$ python -q
>>> import numpy as np
>>> from numpy import linalg as LA
>>> np.set_printoptions(suppress=True, linewidth=100)
>>> K = np.load("w.npy")
>>> print(K)
[[ 1.  0.  0.  0.  0.  0.  0.  0.]
 [ 0.  1.  0.  0.  0.  0.  0.  0.]
 [ 0.  0.  1.  0.  0.  0.  0.  0.]
 [ 0.  0.  0.  1.  0.  0.  0.  0.]
 [ 0.  0.  0.  0.  1.  0.  0.  0.]
 [ 0.  0.  0.  0.  0. -1.  0.  0.]
 [ 0.  0.  0.  0.  0.  0.  1.  0.]
 [ 0.  0.  0.  0.  0.  0.  0. -1.]]
>>> x0 = np.array([2, -2, -1, 0, 1, -1, -2, -2])
>>> print(np.round(LA.norm(x0), 2), round(LA.norm(K @ x0), 2))
4.36 4.36
>>> print(K.T @ (K @ x0))
[ 2. -2. -1.  0.  1. -1. -2. -2.]
>>> print(np.round(np.abs(LA.eigvals(K)), 2))
[1. 1. 1. 1. 1. 1. 1. 1.]
>>> print(np.round(LA.inv(K), 2))
[[ 1.  0.  0.  0.  0.  0.  0.  0.]
 [ 0.  1.  0.  0.  0.  0.  0.  0.]
 [ 0.  0.  1.  0.  0.  0.  0.  0.]
 [ 0.  0.  0.  1.  0.  0.  0.  0.]
 [ 0.  0.  0.  0.  1.  0.  0.  0.]
 [-0. -0. -0. -0. -0. -1. -0. -0.]
 [ 0.  0.  0.  0.  0.  0.  1.  0.]
 [-0. -0. -0. -0. -0. -0. -0. -1.]]
>>> print(round(float(LA.det(K)), 2))
1.0
>>> w, vecs = LA.eigh(K)
>>> x0 = np.array([2, 2, 7, 6, 2, 1, 1, 5])
>>> print(np.round(x0 @ K @ x0 / (x0 @ x0), 2), w[0], w[-1])
0.58 -1.0 1.0
>>> print(np.abs(K).sum(axis=1).max(), np.abs(w).max())
1.0 1.0
>>> print(np.round(LA.eigvalsh(K[1:, 1:]), 2))
[-1. -1.  1.  1.  1.  1.  1.]
>>> print(vecs * np.abs(w) @ vecs.T)
[[1. 0. 0. 0. 0. 0. 0. 0.]
 [0. 1. 0. 0. 0. 0. 0. 0.]
 [0. 0. 1. 0. 0. 0. 0. 0.]
 [0. 0. 0. 1. 0. 0. 0. 0.]
 [0. 0. 0. 0. 1. 0. 0. 0.]
 [0. 0. 0. 0. 0. 1. 0. 0.]
 [0. 0. 0. 0. 0. 0. 1. 0.]
 [0. 0. 0. 0. 0. 0. 0. 1.]]
>>> print(np.flatnonzero(LA.matrix_power((K != 0) + (K.T != 0) + np.eye(8), 8)[5]))
[5]
>>> print((LA.matrix_power((K != 0) + (K.T != 0) + np.eye(8), 8) > 0).astype(int))
[[1 0 0 0 0 0 0 0]
 [0 1 0 0 0 0 0 0]
 [0 0 1 0 0 0 0 0]
 [0 0 0 1 0 0 0 0]
 [0 0 0 0 1 0 0 0]
 [0 0 0 0 0 1 0 0]
 [0 0 0 0 0 0 1 0]
 [0 0 0 0 0 0 0 1]]
>>> print((K != 0).astype(int))
[[1 0 0 0 0 0 0 0]
 [0 1 0 0 0 0 0 0]
 [0 0 1 0 0 0 0 0]
 [0 0 0 1 0 0 0 0]
 [0 0 0 0 1 0 0 0]
 [0 0 0 0 0 1 0 0]
 [0 0 0 0 0 0 1 0]
 [0 0 0 0 0 0 0 1]]
>>> print(np.round(LA.det(K), 2))
1.0
>>> x0 = np.array([-2, -1, 7, 9, -6, 6, -2, 6])
>>> target = K @ x0
>>> print(target)
[-2. -1.  7.  9. -6. -6. -2. -6.]
>>> print(np.round(LA.solve(K.T, K[6]), 2))
[ 0.  0.  0.  0.  0. -0.  1. -0.]
>>> print(np.round(LA.solve(K, 5 * target), 2))
[-10.  -5.  35.  45. -30.  30. -10.  30.]
>>> print(np.round(LA.solve(K, target + K[:, 0]), 2))
[-1. -1.  7.  9. -6.  6. -2.  6.]
>>> print(np.round(LA.solve(K, target), 2))
[-2. -1.  7.  9. -6.  6. -2.  6.]
>>> print(np.round(LA.solve(K, K[:, 5]), 2))
[ 0.  0.  0.  0.  0.  1.  0. -0.]
>>> w, vecs = LA.eigh(K)
>>> print(vecs.T @ vecs)
[[1. 0. 0. 0. 0. 0. 0. 0.]
 [0. 1. 0. 0. 0. 0. 0. 0.]
 [0. 0. 1. 0. 0. 0. 0. 0.]
 [0. 0. 0. 1. 0. 0. 0. 0.]
 [0. 0. 0. 0. 1. 0. 0. 0.]
 [0. 0. 0. 0. 0. 1. 0. 0.]
 [0. 0. 0. 0. 0. 0. 1. 0.]
 [0. 0. 0. 0. 0. 0. 0. 1.]]
>>> print(np.unique(w.round(6) + 0, return_counts=True)[1])
[2 6]
>>> print(vecs @ np.diag(w) @ vecs.T)
[[ 1.  0.  0.  0.  0.  0.  0.  0.]
 [ 0.  1.  0.  0.  0.  0.  0.  0.]
 [ 0.  0.  1.  0.  0.  0.  0.  0.]
 [ 0.  0.  0.  1.  0.  0.  0.  0.]
 [ 0.  0.  0.  0.  1.  0.  0.  0.]
 [ 0.  0.  0.  0.  0. -1.  0.  0.]
 [ 0.  0.  0.  0.  0.  0.  1.  0.]
 [ 0.  0.  0.  0.  0.  0.  0. -1.]]
>>> print(np.round(LA.svd(K, compute_uv=False), 2))
[1. 1. 1. 1. 1. 1. 1. 1.]
>>> arr = np.loadtxt("dump.csv", delimiter=",")
>>> print(arr)
[[  1.  -4.  16. -64.]
 [  1.  -3.   9. -27.]
 [  1.  -2.   4.  -8.]
 [  1.  -1.   1.  -1.]
 [  1.   0.   0.   0.]
 [  1.   1.   1.   1.]
 [  1.   2.   4.   8.]]
>>> T = np.stack([arr, 3 * arr, arr[::-1]])
>>> print((T @ arr.T).shape)
(3, 7, 7)
>>> print(LA.matrix_rank(T.reshape(3, -1)))
2
>>> print(T.shape)
(3, 7, 4)
>>> print(LA.matrix_rank(T))
[4 4 4]
>>> print(LA.matrix_rank(arr, rtol=0.1))
1
>>> print(np.round(LA.norm(arr, 2) / LA.norm(arr), 2))
0.99
>>> print(np.argsort(-LA.norm(arr, axis=0).round(6), kind="stable")[:3])
[3 2 1]
>>> x0 = np.array([2, -1, 0, 3])
>>> target = arr @ x0
>>> print(np.round(LA.pinv(arr) @ arr, 2) + 0)
[[1. 0. 0. 0.]
 [0. 1. 0. 0.]
 [0. 0. 1. 0.]
 [0. 0. 0. 1.]]
>>> rng = np.random.default_rng(681839)
>>> target = target + 0.1 * rng.normal(size=7)
>>> print(target.round(2))
[-186.03  -76.04  -19.83   -0.01    1.95    3.69   24.05]
>>> c, *_ = LA.lstsq(arr, target)
>>> print(np.round(arr.T @ (target - arr @ c), 2) + 0)
[0. 0. 0. 0.]
>>> print(c.round())
[ 2. -1.  0.  3.]
>>> print([round(float(LA.norm(LA.solve(arr.T @ arr + lam * np.eye(4), arr.T @ target))), 2) for lam in (0, 1, 10, 100)])
[3.71, 3.47, 3.03, 2.76]
